$ python3 -q
>>> import numpy as np
>>> np.set_printoptions(precision=1, suppress=True, linewidth=140, floatmode="fixed")
>>> mat = np.loadtxt("arr.csv", delimiter=",")
>>> print(mat)
[[1.0 0.0 0.0]
 [2.0 1.0 0.0]
 [1.0 0.0 1.0]]
>>> vec = np.array([1, 2, 1])
>>> h1 = np.maximum(mat @ vec, 0)
>>> print(mat.T @ h1)
[11.0  4.0  2.0]
>>> print(np.flatnonzero(h1 > 1e-9))
[0 1 2]
>>> Q, Rm = np.linalg.qr(mat)
>>> print(round(np.trace(Q @ Q.T), 1))
3.0
>>> print(np.round(Q @ Rm, 1) + 0)
[[1.0 0.0 0.0]
 [2.0 1.0 0.0]
 [1.0 0.0 1.0]]
>>> print(np.abs(np.diag(Rm)))
[2.4 0.6 0.7]
>>> print(np.round(abs(Rm[0, 0]), 1), round(np.linalg.norm(mat[:, 0]), 1))
2.4 2.4
>>> P = np.triu(np.array([[0, 1, -4], [-4, 2, 1], [3, -5, 2]]), 1) + np.eye(3)
>>> M2 = P @ mat @ np.linalg.inv(P)
>>> print(P @ mat - mat @ P)
[[-2.0  0.0  0.0]
 [ 1.0 -2.0  8.0]
 [ 0.0 -1.0  4.0]]
>>> print(np.linalg.matrix_rank(M2))
3
>>> M2 = np.array([[1, -5, 9, 7, -2, -4],
...     [-4, 1, 6, 0, 2, 9],
...     [5, 5, -6, 6, 8, 6],
...     [9, -2, 9, -5, -9, 1],
...     [-1, 5, 4, 8, 7, 3],
...     [9, 1, -6, 9, 8, -5]])
>>> M = M2 - M2.T
>>> print(M)
[[  0  -1   4  -2  -1 -13]
 [  1   0   1   2  -3   8]
 [ -4  -1   0  -3   4  12]
 [  2  -2   3   0 -17  -8]
 [  1   3  -4  17   0  -5]
 [ 13  -8 -12   8   5   0]]
>>> vec = np.array([2, 1, 5, -1, 3, 2])
>>> print(np.linalg.svd(M, compute_uv=False))
[24.8 24.8 13.9 13.9  2.5  2.5]
>>> Q = np.linalg.solve(np.eye(6) - M, np.eye(6) + M)
>>> print(np.round(np.linalg.det(Q), 1))
1.0
>>> print(np.round(Q @ Q.T, 1) + 0)
[[1.0 0.0 0.0 0.0 0.0 0.0]
 [0.0 1.0 0.0 0.0 0.0 0.0]
 [0.0 0.0 1.0 0.0 0.0 0.0]
 [0.0 0.0 0.0 1.0 0.0 0.0]
 [0.0 0.0 0.0 0.0 1.0 0.0]
 [0.0 0.0 0.0 0.0 0.0 1.0]]
>>> feats = np.array([[-1.6, 0.1, -1.0], [0.1, -1.0, 0.0], [-1.0, 0.0, 0.6]])
>>> vals, evecs = np.linalg.eig(feats)
>>> print(vals)
[ 1.0 -2.0 -1.0]
>>> t3 = np.stack([feats, -1 * feats, feats[::-1]])
>>> print(np.linalg.det(t3))
[ 2.0 -2.0 -2.0]
>>> print(np.linalg.matrix_rank(t3.reshape(3, -1)))
2
>>> print(np.linalg.matrix_rank(t3))
[3 3 3]
>>> rng = np.random.default_rng(13955)
>>> z = rng.permutation(3)
>>> print(z)
[0 1 2]
>>> M2 = feats[z][:, z]
>>> print(np.sort(np.abs(np.linalg.eigvals(M2))))
[1.0 1.0 2.0]
>>> print(round(np.linalg.det(M2), 1), round(float(np.linalg.det(feats[z])), 1))
2.0 2.0
>>> print(M2)
[[-1.6  0.1 -1.0]
 [ 0.1 -1.0  0.0]
 [-1.0  0.0  0.6]]
>>> print(np.trace(M2))
-2.0
>>> r0, g = feats[0], feats[1]
>>> print(np.round(r0 @ g, 1))
-0.3
>>> p = (r0 @ g) / (r0 @ r0) * r0
>>> print(np.round(np.outer(r0, g), 1) + 0)
[[-0.2  1.6  0.0]
 [ 0.0 -0.1  0.0]
 [-0.1  1.0  0.0]]
>>> J = np.loadtxt("block7.csv", delimiter=",")
>>> print(J)
[[0.5 0.0 0.0 0.5 0.0]
 [0.2 0.2 0.0 0.2 0.2]
 [0.0 0.3 0.3 0.0 0.3]
 [0.3 0.0 0.0 0.7 0.0]
 [0.0 0.0 0.5 0.0 0.5]]
>>> Q = J.astype(float).copy()
>>> for j in range(5):
...     Q[:, j] -= Q[:, :j] @ (Q[:, :j].T @ Q[:, j])
...     Q[:, j] /= np.linalg.norm(Q[:, j])
... 
>>> print(np.round(Q.T @ J, 1) + 0)
[[0.7 0.1 0.0 0.8 0.1]
 [0.0 0.4 0.3 0.0 0.4]
 [0.0 0.0 0.5 0.0 0.5]
 [0.0 0.0 0.0 0.3 0.0]
 [0.0 0.0 0.0 0.0 0.2]]
>>> M2 = J / np.sqrt((J ** 2).mean(axis=1, keepdims=True))
>>> print(np.linalg.matrix_rank(J - J.mean(axis=1, keepdims=True)))
4
>>> print(M2[4])
[0.0 0.0 1.6 0.0 1.6]
>>> M2 = J + rng.integers(-2, 3, (5, 2)) @ rng.integers(-2, 3, (2, 5))
>>> print(M2)
[[ 3.5 -2.0  1.0  1.5  0.0]
 [ 0.2 -0.8 -1.0  2.2  0.2]
 [-3.0  1.3 -1.7  1.0  0.3]
 [ 0.3  0.0  0.0  0.7  0.0]
 [ 1.0 -2.0 -0.5  3.0  0.5]]
>>> print(np.linalg.matrix_rank(M2 - J, tol=1e-8))
2
>>> print(np.abs(M2 - J).sum(axis=1))
[7.0 4.0 7.0 0.0 7.0]
>>> print(M2 - J)
[[ 3.0 -2.0  1.0  1.0  0.0]
 [ 0.0 -1.0 -1.0  2.0  0.0]
 [-3.0  1.0 -2.0  1.0  0.0]
 [ 0.0  0.0  0.0  0.0  0.0]
 [ 1.0 -2.0 -1.0  3.0  0.0]]
>>> z = rng.permutation(3)
>>> M2 = feats[:, z] * rng.choice([-1, 1], 3)
>>> print(M2)
[[-1.0 -0.1  1.6]
 [ 0.0  1.0 -0.1]
 [ 0.6 -0.0  1.0]]
>>> left, _, Vh = np.linalg.svd(feats.T @ M2)
>>> print(np.round(np.linalg.lstsq(feats, M2)[0], 1) + 0)
[[ 0.0  0.0 -1.0]
 [ 0.0 -1.0  0.0]
 [ 1.0  0.0  0.0]]
>>> print(np.round(left @ Vh, 1) + 0)
[[ 0.0  0.0 -1.0]
 [ 0.0 -1.0  0.0]
 [ 1.0  0.0  0.0]]
>>> W0 = np.load("mat.npy")
>>> print(W0)
[[0 0 0 0]
 [0 0 0 0]
 [0 0 4 6]
 [0 0 6 6]]
>>> P = np.triu(np.array([[5, -1, 1, 3, -4],
...     [2, 4, -1, 2, 1],
...     [3, 0, 1, -2, 2],
...     [1, -1, -3, 5, 0],
...     [1, -2, 2, -5, 1]]), 1) + np.eye(5)
>>> M2 = P @ J @ np.linalg.inv(P)
>>> print(np.round(np.poly(M2), 1) + 0)
[ 1.0 -2.2  1.6 -0.5  0.1  0.0]
>>> print(np.linalg.matrix_rank(M2))
5
>>> print(round(np.linalg.det(M2), 1))
0.0
>>> vals, evecs = np.linalg.eigh(W0)
>>> vec = np.array([-2, -2, -3, -1])
>>> print(vec @ W0 @ vec)
78
>>> print(np.linalg.eigvalsh(W0[1:, 1:]))
[-1.1  0.0 11.1]
>>> print(evecs * np.abs(vals) @ evecs.T)
[[0.0 0.0 0.0 0.0]
 [0.0 0.0 0.0 0.0]
 [0.0 0.0 5.3 4.9]
 [0.0 0.0 4.9 6.9]]
>>> print(np.abs(W0).sum(axis=1).max(), round(float(np.abs(vals).max()), 1))
12 11.1
>>> print((np.sign(evecs[:, -1].round(6)) == np.sign(evecs[0, -1].round(6))).astype(int))
[1 1 0 0]
>>> print((W0 != 0).astype(int))
[[0 0 0 0]
 [0 0 0 0]
 [0 0 1 1]
 [0 0 1 1]]
>>> z = rng.permutation(5)
>>> print(z)
[1 4 3 0 2]
>>> M2 = J[z][:, z]
>>> print(round(np.linalg.det(M2), 1), np.round(np.linalg.det(J[z]), 1))
0.0 0.0
>>> print(np.sort(np.abs(np.linalg.eigvals(M2))))
[0.2 0.2 0.2 0.9 1.0]
>>> vals, evecs = np.linalg.eigh(feats)
>>> print(np.round(evecs @ np.diag(vals) @ evecs.T, 1) + 0)
[[-1.6  0.1 -1.0]
 [ 0.1 -1.0  0.0]
 [-1.0  0.0  0.6]]
>>> print((vals > 1e-8).sum(), (vals < -1e-8).sum())
1 2
>>> print(np.round(vals.sum(), 1), np.trace(feats))
-2.0 -2.0
>>> X = np.array([[0.2, 1.6, -2.1],
...     [-8.8, -0.4, -2.1],
...     [-0.2, 1.5, -2.3],
...     [3.1, 0.1, 0.1],
...     [7.1, 1.1, 0.5],
...     [3.3, -2.5, 4.0],
...     [3.0, -2.4, 4.7],
...     [1.2, -1.1, 1.6],
...     [-3.2, 2.8, -4.0],
...     [-6.0, 0.0, -1.8],
...     [-4.6, -0.8, -0.4],
...     [6.5, 1.1, 1.5],
...     [6.8, -0.5, 2.5],
...     [3.3, 0.9, -0.5],
...     [-1.8, 2.0, -3.4],
...     [1.4, 0.0, 0.9],
...     [-1.3, 0.8, -1.7]])
>>> cov = np.cov(X, rowvar=False)
>>> print(cov)
[[20.4 -0.7  7.1]
 [-0.7  2.1 -2.9]
 [ 7.1 -2.9  6.1]]
>>> print(np.round(np.polyfit(X[:, 0], X[:, 1], 1), 1) + 0)
[0.0 0.3]
>>> F = np.load("data.npy")
>>> print(F)
[[ 4  2  1 -1]
 [ 2  4  3 -1]
 [ 1  3 -2  0]
 [-1 -1  0  2]]
>>> z = rng.permutation(4)
>>> M2 = F[:, z] * rng.choice([-1, 1], 4)
>>> print(M2)
[[ 1 -4  1 -2]
 [ 1 -2  3 -4]
 [ 0 -1 -2 -3]
 [-2  1  0  1]]
>>> left, _, Vh = np.linalg.svd(F.T @ M2)
>>> print(np.round(np.linalg.lstsq(F, M2)[0], 1) + 0)
[[ 0.0 -1.0  0.0  0.0]
 [ 0.0  0.0  0.0 -1.0]
 [ 0.0  0.0  1.0  0.0]
 [-1.0  0.0  0.0  0.0]]
>>> print(np.round(left @ Vh, 1) + 0)
[[ 0.0 -1.0  0.0  0.0]
 [ 0.0  0.0  0.0 -1.0]
 [ 0.0  0.0  1.0  0.0]
 [-1.0  0.0  0.0  0.0]]
